$ python -q
>>> import numpy as np
>>> np.set_printoptions(precision=2, suppress=True, linewidth=200)
>>> rd = lambda a: np.round(a, 2) + 0
>>> m1 = np.loadtxt("block14.csv", delimiter=",")
>>> m1
array([[5., 4., 0.],
       [1., 7., 6.],
       [1., 0., 2.],
       [6., 0., 3.],
       [0., 8., 4.]])
>>> vec = np.array([1, -2, -3])
>>> target = m1 @ vec
>>> beta, lr = np.zeros(3), 1 / np.linalg.norm(m1, 2) ** 2
>>> for i in range(10):
...     beta -= lr * m1.T @ (m1 @ beta - target)
...     if i % 2 == 0: print(i, round(np.linalg.norm(m1 @ beta - target), 2))
... 
0 10.44
2 6.73
4 4.87
6 3.83
8 3.15
>>> rd(beta)
array([ 0.82, -2.35, -2.38])
>>> q = m1.astype(float).copy()
>>> for j in range(3):
...     q[:, j] -= q[:, :j] @ (q[:, :j].T @ q[:, j])
...     q[:, j] /= np.linalg.norm(q[:, j])
... 
>>> rd(q.T @ m1)
array([[ 7.94,  3.4 ,  3.28],
       [ 0.  , 10.84,  5.8 ],
       [ 0.  ,  0.  ,  4.54]])
>>> ang = np.radians(157)
>>> R = np.eye(3)
>>> R[2, 2] = R[0, 0] = np.cos(ang)
>>> R[2, 0], R[0, 2] = -np.sin(ang), np.sin(ang)
>>> rd(R)
array([[-0.92,  0.  ,  0.39],
       [ 0.  ,  1.  ,  0.  ],
       [-0.39,  0.  , -0.92]])
>>> Y = m1 @ R.T
>>> rd(np.linalg.svd(m1, compute_uv=False)), rd(np.linalg.svd(Y, compute_uv=False))
(array([13.73,  7.31,  3.89]), array([13.73,  7.31,  3.89]))
>>> rd(Y)
array([[-4.6 ,  4.  , -1.95],
       [ 1.42,  7.  , -5.91],
       [-0.14,  0.  , -2.23],
       [-4.35,  0.  , -5.11],
       [ 1.56,  8.  , -3.68]])
>>> np.allclose(np.linalg.norm(m1, axis=1), np.linalg.norm(Y, axis=1))
True
>>> np.allclose(m1 @ m1.T, Y @ Y.T)
True
>>> W0 = np.loadtxt("run15.csv", delimiter=",")
>>> W0
array([[ 1.2 , -0.7 ,  0.93, -0.3 ],
       [ 0.1 ,  0.5 ,  0.09, -0.1 ],
       [ 1.5 ,  0.9 , -1.43, -1.2 ],
       [-1.1 , -0.5 ,  0.54, -0.3 ],
       [ 0.3 , -0.3 ,  0.6 , -0.1 ],
       [ 0.2 ,  0.  , -0.26, -0.8 ],
       [ 2.  ,  1.5 , -1.1 ,  0.9 ],
       [ 0.2 , -0.4 , -0.14, -0.1 ],
       [ 3.  ,  0.7 , -0.66, -0.9 ],
       [-1.2 , -0.5 ,  1.03,  0.1 ],
       [-1.3 , -0.2 ,  0.06, -0.4 ],
       [ 1.5 , -0.2 ,  0.21, -1.9 ],
       [ 0.5 , -0.2 ,  0.02,  0.4 ],
       [ 0.1 , -1.2 ,  1.11, -0.9 ],
       [ 0.3 , -0.2 ,  0.29, -2.5 ],
       [ 2.1 ,  0.  ,  0.46,  0.8 ],
       [ 0.4 , -1.2 ,  0.75, -1.5 ],
       [-1.6 ,  0.5 , -0.27, -1.1 ],
       [-0.3 , -0.3 ,  0.14,  0.  ],
       [ 0.3 , -0.2 ,  0.28,  0.6 ]])
>>> dist = np.linalg.norm(W0[:, None] - W0[None], axis=-1)
>>> np.unravel_index(dist.round(6).argmax(), dist.shape)
(np.int64(8), np.int64(9))
>>> (dist + 1e9 * np.eye(20)).round(6).argmin(axis=1)
array([ 4, 18,  8, 10,  7,  7, 15, 18,  2,  3,  3, 14, 19, 16, 11,  0, 13, 10,  7, 12])
>>> np.flatnonzero(dist[5] < dist.mean() / 2)
array([ 1,  5,  7, 18])
>>> dist[5].round(6).argsort(kind="stable")[:4]
array([ 5,  7,  1, 18])
>>> dist.shape
(20, 20)
>>> arr = np.load("m.npy")
>>> rd(arr)
array([[ 7.76, -2.04,  1.39],
       [-2.04,  1.84,  2.69],
       [ 1.39,  2.69,  7.4 ]])
>>> r = np.linalg.matrix_rank(arr)
>>> r
np.int64(2)
>>> null = np.linalg.svd(arr)[2][r:].T
>>> rd(null[:, 0] / null[np.abs(null[:, 0]).round(6).argmax(), 0])
array([ 0.34,  1.  , -0.43])
>>> [int(np.linalg.matrix_rank(arr[:i])) for i in range(1, len(arr) + 1)]
[1, 2, 2]
>>> rd(null @ null.T)
array([[ 0.09,  0.26, -0.11],
       [ 0.26,  0.77, -0.33],
       [-0.11, -0.33,  0.14]])
>>> U, sv = np.linalg.svd(arr)
Traceback (most recent call last):
  File "<python-input-39>", line 1, in <module>
    U, sv = np.linalg.svd(arr)
    ^^^^^
ValueError: too many values to unpack (expected 2)
>>> U, sv, Vh = np.linalg.svd(arr, full_matrices=False)
>>> U.shape, sv.shape, Vh.shape
((3, 3), (3,), (3, 3))
>>> rd(np.cumsum(sv ** 2) / np.sum(sv ** 2))
array([0.56, 1.  , 1.  ])
>>> rd(U.T @ U)
array([[1., 0., 0.],
       [0., 1., 0.],
       [0., 0., 1.]])
>>> np.abs(U[:, 0]).round(6).argmax()
np.int64(2)
>>> rd(Vh @ Vh.T)
array([[1., 0., 0.],
       [0., 1., 0.],
       [0., 0., 1.]])
>>> np.allclose(U * sv @ Vh, arr)
True
>>> (sv > 1e-8).sum()
np.int64(2)
>>> rd(np.sqrt((sv ** 2).sum())), rd(np.linalg.norm(arr))
(np.float64(12.04), np.float64(12.04))
>>> U, sv, Vh = np.linalg.svd(arr)
>>> rd(sv)
array([9., 8., 0.])
>>> np.argmax(sv[:-1] / (sv[1:] + 1e-6)) + 1
np.int64(2)
>>> Y = U[:, :2] @ np.diag(sv[:2]) @ Vh[:2]
>>> np.linalg.matrix_rank(Y)
np.int64(2)
>>> rd(Y)
array([[ 7.76, -2.04,  1.39],
       [-2.04,  1.84,  2.69],
       [ 1.39,  2.69,  7.4 ]])
>>> rng = np.random.default_rng(30)
>>> X = (rng.random((5, 5)) < 0.3) + np.eye(5)
>>> X /= X.sum(axis=1, keepdims=True)
>>> rd(X)
array([[0.67, 0.  , 0.33, 0.  , 0.  ],
       [0.  , 0.5 , 0.5 , 0.  , 0.  ],
       [0.5 , 0.  , 0.5 , 0.  , 0.  ],
       [0.  , 0.  , 0.  , 1.  , 0.  ],
       [0.33, 0.  , 0.33, 0.  , 0.33]])
>>> W = np.array([[1, 2], [0, 0], [0, 1], [2, 3], [2, 1]])
>>> beta = np.array([2, 0])
>>> hid = np.maximum(X @ W + beta, 0)
>>> np.linalg.matrix_rank(hid)
np.int64(2)
>>> rd(hid)
array([[2.67, 1.67],
       [2.  , 0.5 ],
       [2.5 , 1.5 ],
       [4.  , 3.  ],
       [3.  , 1.33]])
>>> (hid > 0).astype(int)
array([[1, 1],
       [1, 1],
       [1, 1],
       [1, 1],
       [1, 1]])
>>> Z = np.array([[-3, 2, 2], [2, 3, 3]])
>>> W @ Z
array([[ 1,  8,  8],
       [ 0,  0,  0],
       [ 2,  3,  3],
       [ 0, 13, 13],
       [-4,  7,  7]])
>>> rd(hid @ Z)
array([[-4.67, 10.33, 10.33],
       [-5.  ,  5.5 ,  5.5 ],
       [-4.5 ,  9.5 ,  9.5 ],
       [-6.  , 17.  , 17.  ],
       [-6.33, 10.  , 10.  ]])
>>> (hid @ Z).round(6).argmax(axis=1)
array([1, 1, 1, 1, 1])
>>> vec = np.array([-2, -3])
>>> h = np.maximum(hid @ vec, 0)
>>> np.flatnonzero(h > 1e-9)
array([], dtype=int64)
>>> hid.T @ h
array([0., 0.])
>>> np.maximum(hid @ (3 * vec), 0)
array([0., 0., 0., 0., 0.])
>>> h
array([0., 0., 0., 0., 0.])
>>> hid * (h > 1e-9)[:, None]
array([[0., 0.],
       [0., 0.],
       [0., 0.],
       [0., 0.],
       [0., 0.]])
>>> q, R = np.linalg.qr(X)
>>> rd(abs(R[0, 0])), rd(np.linalg.norm(X[:, 0]))
(np.float64(0.9), np.float64(0.9))
>>> np.trace(q @ q.T)
np.float64(5.0)
>>> q = X.astype(float).copy()
>>> for j in range(5):
...     q[:, j] -= q[:, :j] @ (q[:, :j].T @ q[:, j])
...     q[:, j] /= np.linalg.norm(q[:, j])
... 
>>> rd(q)
array([[ 0.74,  0.  , -0.67,  0.  ,  0.  ],
       [ 0.  ,  1.  ,  0.  ,  0.  ,  0.  ],
       [ 0.56,  0.  ,  0.62,  0.  , -0.55],
       [ 0.  ,  0.  ,  0.  ,  1.  ,  0.  ],
       [ 0.37,  0.  ,  0.41,  0.  ,  0.83]])
>>> rd(q.T @ q)
array([[1., 0., 0., 0., 0.],
       [0., 1., 0., 0., 0.],
       [0., 0., 1., 0., 0.],
       [0., 0., 0., 1., 0.],
       [0., 0., 0., 0., 1.]])
>>> Y = X + rng.integers(-2, 3, (5, 4)) @ rng.integers(-2, 3, (4, 5))
>>> rd(Y)
array([[ 0.67, -2.  ,  6.33,  4.  ,  6.  ],
       [-4.  ,  5.5 ,  3.5 ,  1.  , -5.  ],
       [-1.5 , -8.  , -1.5 , -3.  ,  6.  ],
       [ 1.  , -5.  , -2.  , -2.  ,  4.  ],
       [-1.67, -9.  , -0.67, -6.  ,  7.33]])
>>> np.linalg.matrix_rank(Y - X, tol=1e-8)
np.int64(4)
>>> rd(np.linalg.svd(Y - X, compute_uv=False))
array([19.74,  9.26,  5.68,  1.81,  0.  ])
>>> A = np.loadtxt("sample16.csv", delimiter=",")
>>> rd(A)
array([[-0.82, -0.57,  0.08],
       [ 0.53, -0.8 , -0.3 ],
       [ 0.23, -0.2 ,  0.95]])
>>> rd(np.poly(A))
array([ 1.  ,  0.66, -0.66, -1.  ])
>>> rd(np.kron(np.eye(2, dtype=int), A))
array([[-0.82, -0.57,  0.08,  0.  ,  0.  ,  0.  ],
       [ 0.53, -0.8 , -0.3 ,  0.  ,  0.  ,  0.  ],
       [ 0.23, -0.2 ,  0.95,  0.  ,  0.  ,  0.  ],
       [ 0.  ,  0.  ,  0.  , -0.82, -0.57,  0.08],
       [ 0.  ,  0.  ,  0.  ,  0.53, -0.8 , -0.3 ],
       [ 0.  ,  0.  ,  0.  ,  0.23, -0.2 ,  0.95]])
>>> rd(np.linalg.eigvals(A))
array([-0.83+0.56j, -0.83-0.56j,  1.  +0.j  ])
>>> rd(np.einsum("ij,ji->", A, A))
np.float64(1.77)
>>> rd(np.linalg.det(2 * A)), rd(np.linalg.det(A))
(np.float64(8.0), np.float64(1.0))
>>> rd(np.linalg.det(A.T))
np.float64(1.0)
>>> Y = np.array([[5, 4, -5], [-1, -3, -2], [5, -4, -4]])
>>> J = Y - Y.T
>>> J
array([[  0,   5, -10],
       [ -5,   0,   2],
       [ 10,  -2,   0]])
>>> cov = J.T @ J
>>> rd(np.linalg.svd(J, compute_uv=False) ** 2)
array([129., 129.,   0.])
>>> np.trace(cov), (J ** 2).sum()
(np.int64(258), np.int64(258))
>>> def softmax(z):
...     e = np.exp(z - z.max(axis=-1, keepdims=True))
...     return e / e.sum(axis=-1, keepdims=True)
... 
>>> rd(softmax(J[0]))
array([0.01, 0.99, 0.  ])
>>> rd(softmax(10 * J[0]))
array([0., 1., 0.])
>>> att = J @ J.T / np.sqrt(3)
>>> rd(softmax(att))
array([[1., 0., 0.],
       [0., 1., 0.],
       [0., 0., 1.]])
>>> softmax(att).round(6).argmax(axis=1)
array([0, 1, 2])
>>> rd(softmax(att + np.triu(np.full(att.shape, -np.inf), 1)))
array([[1., 0., 0.],
       [0., 1., 0.],
       [0., 0., 1.]])
>>> K = np.vander(np.arange(4) - 1, 2, increasing=True)
>>> K
array([[ 1, -1],
       [ 1,  0],
       [ 1,  1],
       [ 1,  2]])
>>> q = K.astype(float).copy()
>>> for j in range(2):
...     q[:, j] -= q[:, :j] @ (q[:, :j].T @ q[:, j])
...     q[:, j] /= np.linalg.norm(q[:, j])
... 
>>> rd(q.T @ K)
array([[2.  , 1.  ],
       [0.  , 2.24]])
>>> q.T @ q
array([[1., 0.],
       [0., 1.]])
>>> K @ K
Traceback (most recent call last):
  File "<python-input-114>", line 1, in <module>
    K @ K
    ~~^~~
ValueError: matmul: Input operand 1 has a mismatch in its core dimension 0, with gufunc signature (n?,k),(k,m?)->(n?,m?) (size 4 is different from 2)
>>> cov = K.T @ K
>>> rd(np.linalg.svd(K, compute_uv=False) ** 2)
array([7.24, 2.76])
>>> rd(np.linalg.eigvalsh(cov)[::-1])
array([7.24, 2.76])
>>> F = np.loadtxt("data.csv", delimiter=",")
>>> F
array([[ 0., -1.,  0.,  0.],
       [ 0.,  0.,  0.,  3.],
       [ 0.,  0., -1.,  0.],
       [ 2.,  0.,  0.,  0.]])
>>> Y = F + rng.integers(-2, 3, (4, 2)) @ rng.integers(-2, 3, (2, 4))
>>> Y
array([[-6.,  3., -2.,  4.],
       [ 5., -3.,  2.,  1.],
       [-2.,  1., -2.,  0.],
       [ 4.,  0.,  2.,  4.]])
>>> np.abs(Y - F).sum(axis=1)
array([16., 12.,  4.,  8.])
>>> rd(np.linalg.svd(Y - F, compute_uv=False))
array([10.87,  5.08,  0.  ,  0.  ])
>>> q, R = np.linalg.qr(Y)
>>> rd(np.trace(q @ q.T))
np.float64(4.0)
>>> rd(q)
array([[-0.67,  0.21,  0.35,  0.62],
       [ 0.56, -0.43,  0.04,  0.71],
       [-0.22,  0.07, -0.94,  0.27],
       [ 0.44,  0.88,  0.01,  0.18]])
>>> rd(q.T @ q)
array([[1., 0., 0., 0.],
       [0., 1., 0., 0.],
       [0., 0., 1., 0.],
       [0., 0., 0., 1.]])
>>> np.allclose(R.T @ R, Y.T @ Y)
True
>>> q.shape, R.shape
((4, 4), (4, 4))
>>> rd(q @ R)
array([[-6.,  3., -2.,  4.],
       [ 5., -3.,  2.,  1.],
       [-2.,  1., -2.,  0.],
       [ 4.,  0.,  2.,  4.]])
>>> rd(np.kron(np.eye(2, dtype=int), X))
array([[0.67, 0.  , 0.33, 0.  , 0.  , 0.  , 0.  , 0.  , 0.  , 0.  ],
       [0.  , 0.5 , 0.5 , 0.  , 0.  , 0.  , 0.  , 0.  , 0.  , 0.  ],
       [0.5 , 0.  , 0.5 , 0.  , 0.  , 0.  , 0.  , 0.  , 0.  , 0.  ],
       [0.  , 0.  , 0.  , 1.  , 0.  , 0.  , 0.  , 0.  , 0.  , 0.  ],
       [0.33, 0.  , 0.33, 0.  , 0.33, 0.  , 0.  , 0.  , 0.  , 0.  ],
       [0.  , 0.  , 0.  , 0.  , 0.  , 0.67, 0.  , 0.33, 0.  , 0.  ],
       [0.  , 0.  , 0.  , 0.  , 0.  , 0.  , 0.5 , 0.5 , 0.  , 0.  ],
       [0.  , 0.  , 0.  , 0.  , 0.  , 0.5 , 0.  , 0.5 , 0.  , 0.  ],
       [0.  , 0.  , 0.  , 0.  , 0.  , 0.  , 0.  , 0.  , 1.  , 0.  ],
       [0.  , 0.  , 0.  , 0.  , 0.  , 0.33, 0.  , 0.33, 0.  , 0.33]])
>>> rd(np.linalg.det(X[::-1]))
np.float64(0.03)
>>> rd(np.linalg.eigvals(X))
array([0.5 , 0.33, 0.17, 1.  , 1.  ])
>>> rd(np.poly(X))
array([ 1.  , -3.  ,  3.31, -1.64,  0.36, -0.03])
>>> rd(np.linalg.eigvals(X).sum().real)
np.float64(3.0)
>>> rd(np.poly(F))
array([1., 1., 0., 6., 6.])
>>> rd(np.linalg.det(F.T))
np.float64(6.0)
>>> np.einsum("ij,ji->", F, F)
np.float64(1.0)
>>> np.kron(np.eye(2, dtype=int), F)
array([[ 0., -1.,  0.,  0.,  0., -0.,  0.,  0.],
       [ 0.,  0.,  0.,  3.,  0.,  0.,  0.,  0.],
       [ 0.,  0., -1.,  0.,  0.,  0., -0.,  0.],
       [ 2.,  0.,  0.,  0.,  0.,  0.,  0.,  0.],
       [ 0., -0.,  0.,  0.,  0., -1.,  0.,  0.],
       [ 0.,  0.,  0.,  0.,  0.,  0.,  0.,  3.],
       [ 0.,  0., -0.,  0.,  0.,  0., -1.,  0.],
       [ 0.,  0.,  0.,  0.,  2.,  0.,  0.,  0.]])
